$ ipython --no-banner

In [1]: import numpy as np

In [2]: import numpy.linalg as la

In [3]: np.set_printoptions(precision=1, suppress=True, linewidth=140)

In [4]: def rnd(a):
   ...:     return np.round(a, 1) + 0
   ...: 

In [5]: arr = np.array([[0.6, 0.0, -1.5, 1.3],
   ...:     [-0.4, -0.5, 1.0, 1.1],
   ...:     [0.6, -0.2, 2.1, -0.3],
   ...:     [-0.6, 0.6, 1.2, 1.8],
   ...:     [-0.3, 1.2, -1.5, -1.5],
   ...:     [1.1, 1.2, -0.7, -0.5],
   ...:     [0.4, -0.9, -1.3, -0.1],
   ...:     [-0.2, 1.3, 0.0, 0.0],
   ...:     [1.9, 1.2, -0.8, 0.2],
   ...:     [0.0, -1.5, 0.2, 1.3],
   ...:     [1.0, 0.6, -1.0, 0.9],
   ...:     [0.6, -0.5, 0.7, -0.8],
   ...:     [-2.3, 1.0, 1.3, -0.5],
   ...:     [0.1, -0.8, 0.6, -0.6],
   ...:     [-0.2, -0.4, 0.5, 0.0],
   ...:     [0.0, 1.2, 0.4, 1.2],
   ...:     [0.0, -0.4, 1.4, 1.7],
   ...:     [-1.1, -1.0, -0.6, 1.5],
   ...:     [-2.7, -1.3, -0.5, 0.7],
   ...:     [-2.1, -1.0, 2.2, 0.4]])

In [6]: arr[14] *= 3

In [7]: rnd(arr)
Out[7]: 
array([[ 0.6,  0. , -1.5,  1.3],
       [-0.4, -0.5,  1. ,  1.1],
       [ 0.6, -0.2,  2.1, -0.3],
       [-0.6,  0.6,  1.2,  1.8],
       [-0.3,  1.2, -1.5, -1.5],
       [ 1.1,  1.2, -0.7, -0.5],
       [ 0.4, -0.9, -1.3, -0.1],
       [-0.2,  1.3,  0. ,  0. ],
       [ 1.9,  1.2, -0.8,  0.2],
       [ 0. , -1.5,  0.2,  1.3],
       [ 1. ,  0.6, -1. ,  0.9],
       [ 0.6, -0.5,  0.7, -0.8],
       [-2.3,  1. ,  1.3, -0.5],
       [ 0.1, -0.8,  0.6, -0.6],
       [-0.6, -1.2,  1.5,  0. ],
       [ 0. ,  1.2,  0.4,  1.2],
       [ 0. , -0.4,  1.4,  1.7],
       [-1.1, -1. , -0.6,  1.5],
       [-2.7, -1.3, -0.5,  0.7],
       [-2.1, -1. ,  2.2,  0.4]])

In [8]: d = la.norm(arr[:, None] - arr[None], axis=-1)

In [9]: (d + 1e9 * np.eye(20)).round(6).argmin(axis=1)
Out[9]: array([10, 16, 11, 16,  5,  8,  0, 15,  5,  1,  0, 13, 19, 11, 13,  7,  1,  9, 17, 14])

In [10]: rnd(d[7])
Out[10]: array([2.5, 2.3, 2.7, 2.3, 2.1, 1.6, 2.6, 0. , 2.3, 3.1, 1.9, 2.2, 2.5, 2.3, 2.9, 1.3, 2.8, 3. , 3.7, 3.7])

In [11]: d.mean(axis=1).argmax()
Out[11]: np.int64(18)

In [12]: rnd(la.norm(arr, axis=1))
Out[12]: array([2.1, 1.6, 2.2, 2.3, 2.5, 1.8, 1.6, 1.3, 2.4, 2. , 1.8, 1.3, 2.9, 1.2, 2. , 1.7, 2.2, 2.2, 3.1, 3.2])

In [13]: rnd(d[:5, :5])
Out[13]: 
array([[0. , 2.7, 3.9, 3.1, 3.2],
       [2.7, 0. , 2.1, 1.3, 4. ],
       [3.9, 2.1, 0. , 2.7, 4.1],
       [3.1, 1.3, 2.7, 0. , 4.3],
       [3.2, 4. , 4.1, 4.3, 0. ]])

In [14]: E = np.load("run17.npy")

In [15]: E
Out[15]: 
array([[4., 1., 1.],
       [1., 4., 1.],
       [1., 1., 4.]])

In [16]: # equal to its transpose

In [17]: proj = arr @ la.solve(arr.T @ arr, arr.T)

In [18]: np.allclose(proj @ proj, proj)
Out[18]: True

In [19]: rnd(np.diag(proj))
Out[19]: array([0.2, 0.1, 0.3, 0.3, 0.3, 0.1, 0.1, 0.1, 0.2, 0.2, 0.1, 0.1, 0.4, 0.1, 0.1, 0.2, 0.2, 0.2, 0.4, 0.3])

In [20]: rnd(la.eigvalsh(proj))
Out[20]: array([0., 0., 0., 0., 0., 0., 0., 0., 0., 0., 0., 0., 0., 0., 0., 0., 1., 1., 1., 1.])

In [21]: rnd(np.trace(proj))
Out[21]: np.float64(4.0)

In [22]: la.matrix_rank(np.eye(20) - proj)
Out[22]: np.int64(16)

In [23]: rnd(proj @ arr[:, 3])
Out[23]: array([ 1.3,  1.1, -0.3,  1.8, -1.5, -0.5, -0.1,  0. ,  0.2,  1.3,  0.9, -0.8, -0.5, -0.6,  0. ,  1.2,  1.7,  1.5,  0.7,  0.4])

In [24]: E[2] @ E[0]
Out[24]: np.float64(9.0)

In [25]: rnd(la.norm(E, 1)), rnd(la.norm(E, np.inf))
Out[25]: (np.float64(6.0), np.float64(6.0))

In [26]: rnd(la.norm(E, "nuc"))
Out[26]: np.float64(12.0)

In [27]: rnd(la.norm(E, axis=0))
Out[27]: array([4.2, 4.2, 4.2])

In [28]: rnd(la.norm(E[2] - E[0]))
Out[28]: np.float64(4.2)

In [29]: rnd(la.norm(E[2], 1)), rnd(la.norm(E[2], np.inf))
Out[29]: (np.float64(6.0), np.float64(4.0))

In [30]: B = la.inv(E)

In [31]: rnd(E @ B)
Out[31]: 
array([[1., 0., 0.],
       [0., 1., 0.],
       [0., 0., 1.]])

In [32]: (np.abs(B) > 1e-9).astype(int)
Out[32]: 
array([[1, 1, 1],
       [1, 1, 1],
       [1, 1, 1]])

In [33]: rnd(B)
Out[33]: 
array([[ 0.3, -0.1, -0.1],
       [-0.1,  0.3, -0.1],
       [-0.1, -0.1,  0.3]])

In [34]: vals, evecs = la.eigh(E)

In [35]: x = np.array([-4, 1, 8])

In [36]: rnd(x @ E @ x / (x @ x)), rnd(vals[0]), vals[-1]
Out[36]: (np.float64(3.3), np.float64(3.0), np.float64(6.0))

In [37]: (np.sign(evecs[:, -1].round(6)) == np.sign(evecs[0, -1].round(6))).astype(int)
Out[37]: array([1, 1, 1])

In [38]: vals, evecs = la.eig(E)

In [39]: rnd(E @ evecs[:, 0] - vals[0] * evecs[:, 0])
Out[39]: array([0., 0., 0.])

In [40]: rnd(np.prod(vals))
Out[40]: np.float64(54.0)

In [41]: rnd(np.sort(la.eigvals(E.T)))
Out[41]: array([3., 3., 6.])

In [42]: rnd(np.sort(la.eigvals(E @ E)))
Out[42]: array([ 9.,  9., 36.])

In [43]: m1 = np.arange(12).reshape(4, 3) + 4

In [44]: m1
Out[44]: 
array([[ 4,  5,  6],
       [ 7,  8,  9],
       [10, 11, 12],
       [13, 14, 15]])

In [45]: # rows and columns are dependent

In [46]: U, sv, vt = la.svd(m1)

In [47]: rnd(sv)
Out[47]: array([35. ,  0.9,  0. ])

In [48]: np.argmax(sv[:-1] / (sv[1:] + 1e-6)) + 1
Out[48]: np.int64(2)

In [49]: B = U[:, :2] @ np.diag(sv[:2]) @ vt[:2]

In [50]: rnd(la.norm(m1 - B) / la.norm(m1))
Out[50]: np.float64(0.0)

In [51]: rnd(la.norm(m1 - B, 2)), rnd(sv[2])
Out[51]: (np.float64(0.0), np.float64(0.0))

In [52]: la.matrix_rank(B)
Out[52]: np.int64(2)

In [53]: la.matrix_rank(m1, rtol=0.05)
Out[53]: np.int64(1)

In [54]: rnd(la.norm(m1, 2) / la.norm(m1))
Out[54]: np.float64(1.0)

In [55]: np.argsort(-la.norm(m1, axis=0).round(6), kind="stable")[:3]
Out[55]: array([2, 1, 0])

In [56]: [round(float(x), 1) for x in la.svd(m1, compute_uv=False)[:3]]
Out[56]: [35.0, 0.9, 0.0]

In [57]: rng = np.random.default_rng(63395)

In [58]: B = m1 + rng.integers(-2, 3, (4, 2)) @ rng.integers(-2, 3, (2, 3))

In [59]: B
Out[59]: 
array([[ 2,  9,  7],
       [ 7,  6,  7],
       [10, 10, 11],
       [11, 17, 15]])

In [60]: np.abs(B - m1).sum(axis=1)
Out[60]: array([7, 4, 2, 5])

In [61]: w1 = np.array([[3, 0, 3, 2], [3, 2, 2, 2], [1, 1, 2, 1]])

In [62]: beta = np.array([0, 2, 0, 4])

In [63]: act = np.maximum(m1 @ w1 + beta, 0)

In [64]: la.matrix_rank(act)
Out[64]: np.int64(2)

In [65]: (act > 0).mean(axis=0)
Out[65]: array([1., 1., 1., 1.])

In [66]: Z = np.array([[5, 3], [5, 5], [5, -2], [0, 3]])

In [67]: w1 @ Z
Out[67]: 
array([[30,  9],
       [35, 21],
       [20,  7]])

In [68]: (act @ Z).round(6).argmax(axis=1)
Out[68]: array([0, 0, 0, 0])

In [69]: r0 = np.array([2, 1])

In [70]: np.correlate(m1[3], m1[1], "full")
Out[70]: array([117, 230, 338, 218, 105])

In [71]: np.convolve(m1[3], r0)
Out[71]: array([26, 41, 44, 15])

In [72]: np.polyval(r0, m1[3])
Out[72]: array([27, 29, 31])

In [73]: B = np.array([[2, 1, 3, 1, 0],
    ...:     [3, 5, 1, 0, 3],
    ...:     [8, 0, 8, 2, 4],
    ...:     [5, 2, 5, 7, 8],
    ...:     [5, 5, 6, 7, 0]])

In [74]: feats = np.triu(B, 1)

In [75]: feats
Out[75]: 
array([[0, 1, 3, 1, 0],
       [0, 0, 1, 0, 3],
       [0, 0, 0, 2, 4],
       [0, 0, 0, 0, 8],
       [0, 0, 0, 0, 0]])

In [76]: la.lstsq(feats[:-1].T, feats[-1])[2]
Out[76]: np.int32(4)

In [77]: rnd(np.trace(la.pinv(feats) @ feats))
Out[77]: np.float64(4.0)

In [78]: feats.mean(axis=0)
Out[78]: array([0. , 0.2, 0.8, 0.6, 3. ])

In [79]: la.matrix_rank(feats)
Out[79]: np.int64(4)

In [80]: rnd(la.svd(feats, compute_uv=False))
Out[80]: array([9.5, 3.4, 1.8, 0.3, 0. ])

In [81]: feats.sum(axis=0)
Out[81]: array([ 0,  1,  4,  3, 15])

In [82]: feats[:, 5]
Traceback (most recent call last):
  Cell In[82], line 1
    feats[:, 5]
IndexError: index 5 is out of bounds for axis 1 with size 5


In [83]: rk = la.matrix_rank(feats)

In [84]: rk
Out[84]: np.int64(4)

In [85]: null = la.svd(feats)[2][rk:].T

In [86]: null[:, 0] / null[np.abs(null[:, 0]).round(6).argmax(), 0]
Out[86]: array([ 1., -0., -0., -0., -0.])

In [87]: [int(la.matrix_rank(np.delete(feats, i, axis=0))) for i in range(5)]
Out[87]: [3, 3, 3, 3, 4]

In [88]: [int(la.matrix_rank(feats[:, :j + 1])) for j in range(5)]
Out[88]: [0, 1, 2, 3, 4]

In [89]: null.shape
Out[89]: (5, 1)

In [90]: la.matrix_rank(feats.T @ feats), la.matrix_rank(feats @ feats.T)
Out[90]: (np.int64(4), np.int64(4))

In [91]: rnd(la.eigvals(feats).sum().real)
Out[91]: np.float64(0.0)

In [92]: rnd(la.det(feats[::-1]))
Out[92]: np.float64(0.0)

In [93]: np.einsum("ij,ji->", feats, feats)
Out[93]: np.int64(0)

In [94]: np.kron(np.eye(2, dtype=int), feats)
Out[94]: 
array([[0, 1, 3, 1, 0, 0, 0, 0, 0, 0],
       [0, 0, 1, 0, 3, 0, 0, 0, 0, 0],
       [0, 0, 0, 2, 4, 0, 0, 0, 0, 0],
       [0, 0, 0, 0, 8, 0, 0, 0, 0, 0],
       [0, 0, 0, 0, 0, 0, 0, 0, 0, 0],
       [0, 0, 0, 0, 0, 0, 1, 3, 1, 0],
       [0, 0, 0, 0, 0, 0, 0, 1, 0, 3],
       [0, 0, 0, 0, 0, 0, 0, 0, 2, 4],
       [0, 0, 0, 0, 0, 0, 0, 0, 0, 8],
       [0, 0, 0, 0, 0, 0, 0, 0, 0, 0]])

In [95]: U, sv, vt = la.svd(feats)

In [96]: evecs = vt[:(sv > 1e-8).sum()]

In [97]: x = feats[3] + -3 * feats[1] + rng.integers(2) * np.eye(5)[3]

In [98]: x
Out[98]: array([ 0.,  0., -3.,  1., -1.])

In [99]: np.allclose(evecs.T @ evecs @ x, x)
Out[99]: True

In [100]: rnd(evecs.T @ evecs)
Out[100]: 
array([[0., 0., 0., 0., 0.],
       [0., 1., 0., 0., 0.],
       [0., 0., 1., 0., 0.],
       [0., 0., 0., 1., 0.],
       [0., 0., 0., 0., 1.]])

In [101]: X = np.load("data.npy")

In [102]: X
Out[102]: 
array([[ 2,  0],
       [-1, -8]])

In [103]: x = np.array([3, 1])

In [104]: y = X @ x

In [105]: beta, lr = np.zeros(2), 1 / la.norm(X, 2) ** 2

In [106]: for i in range(4):
     ...:     beta -= lr * X.T @ (X @ beta - y)
     ...:     if i % 1 == 0: print(i, round(la.norm(X @ beta - y), 1))
     ...: 
0 5.3
1 5.0
2 4.7
3 4.4

In [107]: rnd(beta)
Out[107]: array([0.8, 1.3])

In [108]: data = np.load("sample5.npy")

In [109]: data
Out[109]: 
array([[0, 1, 1],
       [1, 0, 0],
       [1, 0, 0]])

In [110]: np.allclose(data[:-1].T @ la.lstsq(data[:-1].T, data[-1])[0], data[-1])
Out[110]: True

In [111]: rnd(data @ la.pinv(data) @ data)
Out[111]: 
array([[0., 1., 1.],
       [1., 0., 0.],
       [1., 0., 0.]])

In [112]: labels = rng.permutation(3)

In [113]: labels
Out[113]: array([1, 2, 0])

In [114]: B = data[labels][:, labels]

In [115]: rnd(np.sort(np.abs(la.eigvals(B))))
Out[115]: array([0. , 1.4, 1.4])

In [116]: np.trace(B)
Out[116]: np.int64(0)

In [117]: rnd(la.det(B)), rnd(la.det(data[labels]))
Out[117]: (np.float64(0.0), np.float64(0.0))

In [118]: B
Out[118]: 
array([[0, 0, 1],
       [0, 0, 1],
       [1, 1, 0]])

In [119]: U, sv, vt = la.svd(data, full_matrices=False)

In [120]: np.allclose(U * sv @ vt, data)
Out[120]: True

In [121]: rnd(sv)
Out[121]: array([1.4, 1.4, 0. ])

In [122]: rnd(U.T @ data @ vt.T)
Out[122]: 
array([[1.4, 0. , 0. ],
       [0. , 1.4, 0. ],
       [0. , 0. , 0. ]])
